% python3 -q
>>> import numpy as np
>>> import numpy.linalg as la
>>> np.set_printoptions(precision=4, suppress=True, linewidth=120)
>>> def rnd(a):
...     return np.round(a, 4) + 0
... 
>>> r0 = np.array([-1, 0, -3, -2, -2, -1, -1, -3, 3, -3, -1])
>>> X = -3 * np.eye(11) + np.outer(r0, r0)
>>> print(X)
[[-2.  0.  3.  2.  2.  1.  1.  3. -3.  3.  1.]
 [ 0. -3.  0.  0.  0.  0.  0.  0.  0.  0.  0.]
 [ 3.  0.  6.  6.  6.  3.  3.  9. -9.  9.  3.]
 [ 2.  0.  6.  1.  4.  2.  2.  6. -6.  6.  2.]
 [ 2.  0.  6.  4.  1.  2.  2.  6. -6.  6.  2.]
 [ 1.  0.  3.  2.  2. -2.  1.  3. -3.  3.  1.]
 [ 1.  0.  3.  2.  2.  1. -2.  3. -3.  3.  1.]
 [ 3.  0.  9.  6.  6.  3.  3.  6. -9.  9.  3.]
 [-3.  0. -9. -6. -6. -3. -3. -9.  6. -9. -3.]
 [ 3.  0.  9.  6.  6.  3.  3.  9. -9.  6.  3.]
 [ 1.  0.  3.  2.  2.  1.  1.  3. -3.  3. -2.]]
>>> gram = X.T @ X
>>> np.allclose(gram, gram.T)
True
>>> rnd(la.eigvalsh(gram)[::-1])
array([2025.,    9.,    9.,    9.,    9.,    9.,    9.,    9.,    9.,    9.,    9.])
>>> np.all(la.eigvalsh(X) > 0)
np.False_
>>> np.abs(X).max()
np.float64(9.0)
>>> print(X.sum(axis=1))
[ 11.  -3.  39.  25.  25.  11.  11.  39. -45.  39.  11.]
>>> rnd(la.svd(X, compute_uv=False))
array([45.,  3.,  3.,  3.,  3.,  3.,  3.,  3.,  3.,  3.,  3.])
>>> la.matrix_rank(X)
np.int64(11)
>>> print(np.unravel_index(np.abs(X).argmax(), X.shape))
(np.int64(2), np.int64(7))
>>> X.shape
(11, 11)
>>> ev, V = la.eigh(X)
>>> x = np.array([3, 2, 4, 3, 3, 4, 2, 0, 2, 5, 4])
>>> rnd(la.eigvalsh(X[1:, 1:]))
array([-3., -3., -3., -3., -3., -3., -3., -3., -3., 44.])
>>> (np.sign(V[:, -1].round(6)) == np.sign(V[0, -1].round(6))).astype(int)
array([1, 0, 1, 1, 1, 1, 1, 1, 0, 1, 1])
>>> rnd(V * np.maximum(ev, 0) @ V.T)
array([[ 0.9375,  0.    ,  2.8125,  1.875 ,  1.875 ,  0.9375,  0.9375,  2.8125, -2.8125,  2.8125,  0.9375],
       [ 0.    ,  0.    ,  0.    ,  0.    ,  0.    ,  0.    ,  0.    ,  0.    ,  0.    ,  0.    ,  0.    ],
       [ 2.8125,  0.    ,  8.4375,  5.625 ,  5.625 ,  2.8125,  2.8125,  8.4375, -8.4375,  8.4375,  2.8125],
       [ 1.875 ,  0.    ,  5.625 ,  3.75  ,  3.75  ,  1.875 ,  1.875 ,  5.625 , -5.625 ,  5.625 ,  1.875 ],
       [ 1.875 ,  0.    ,  5.625 ,  3.75  ,  3.75  ,  1.875 ,  1.875 ,  5.625 , -5.625 ,  5.625 ,  1.875 ],
       [ 0.9375,  0.    ,  2.8125,  1.875 ,  1.875 ,  0.9375,  0.9375,  2.8125, -2.8125,  2.8125,  0.9375],
       [ 0.9375,  0.    ,  2.8125,  1.875 ,  1.875 ,  0.9375,  0.9375,  2.8125, -2.8125,  2.8125,  0.9375],
       [ 2.8125,  0.    ,  8.4375,  5.625 ,  5.625 ,  2.8125,  2.8125,  8.4375, -8.4375,  8.4375,  2.8125],
       [-2.8125,  0.    , -8.4375, -5.625 , -5.625 , -2.8125, -2.8125, -8.4375,  8.4375, -8.4375, -2.8125],
       [ 2.8125,  0.    ,  8.4375,  5.625 ,  5.625 ,  2.8125,  2.8125,  8.4375, -8.4375,  8.4375,  2.8125],
       [ 0.9375,  0.    ,  2.8125,  1.875 ,  1.875 ,  0.9375,  0.9375,  2.8125, -2.8125,  2.8125,  0.9375]])
>>> rnd(x @ X @ x / (x @ x)), rnd(ev[0]), ev[-1]
(np.float64(15.8929), np.float64(-3.0), np.float64(45.0))
>>> x @ X @ x
np.float64(1780.0)
>>> rnd(V * np.abs(ev) @ V.T)
array([[ 3.875,  0.   ,  2.625,  1.75 ,  1.75 ,  0.875,  0.875,  2.625, -2.625,  2.625,  0.875],
       [ 0.   ,  3.   ,  0.   ,  0.   ,  0.   ,  0.   ,  0.   ,  0.   ,  0.   ,  0.   ,  0.   ],
       [ 2.625,  0.   , 10.875,  5.25 ,  5.25 ,  2.625,  2.625,  7.875, -7.875,  7.875,  2.625],
       [ 1.75 ,  0.   ,  5.25 ,  6.5  ,  3.5  ,  1.75 ,  1.75 ,  5.25 , -5.25 ,  5.25 ,  1.75 ],
       [ 1.75 ,  0.   ,  5.25 ,  3.5  ,  6.5  ,  1.75 ,  1.75 ,  5.25 , -5.25 ,  5.25 ,  1.75 ],
       [ 0.875,  0.   ,  2.625,  1.75 ,  1.75 ,  3.875,  0.875,  2.625, -2.625,  2.625,  0.875],
       [ 0.875,  0.   ,  2.625,  1.75 ,  1.75 ,  0.875,  3.875,  2.625, -2.625,  2.625,  0.875],
       [ 2.625,  0.   ,  7.875,  5.25 ,  5.25 ,  2.625,  2.625, 10.875, -7.875,  7.875,  2.625],
       [-2.625,  0.   , -7.875, -5.25 , -5.25 , -2.625, -2.625, -7.875, 10.875, -7.875, -2.625],
       [ 2.625,  0.   ,  7.875,  5.25 ,  5.25 ,  2.625,  2.625,  7.875, -7.875, 10.875,  2.625],
       [ 0.875,  0.   ,  2.625,  1.75 ,  1.75 ,  0.875,  0.875,  2.625, -2.625,  2.625,  3.875]])
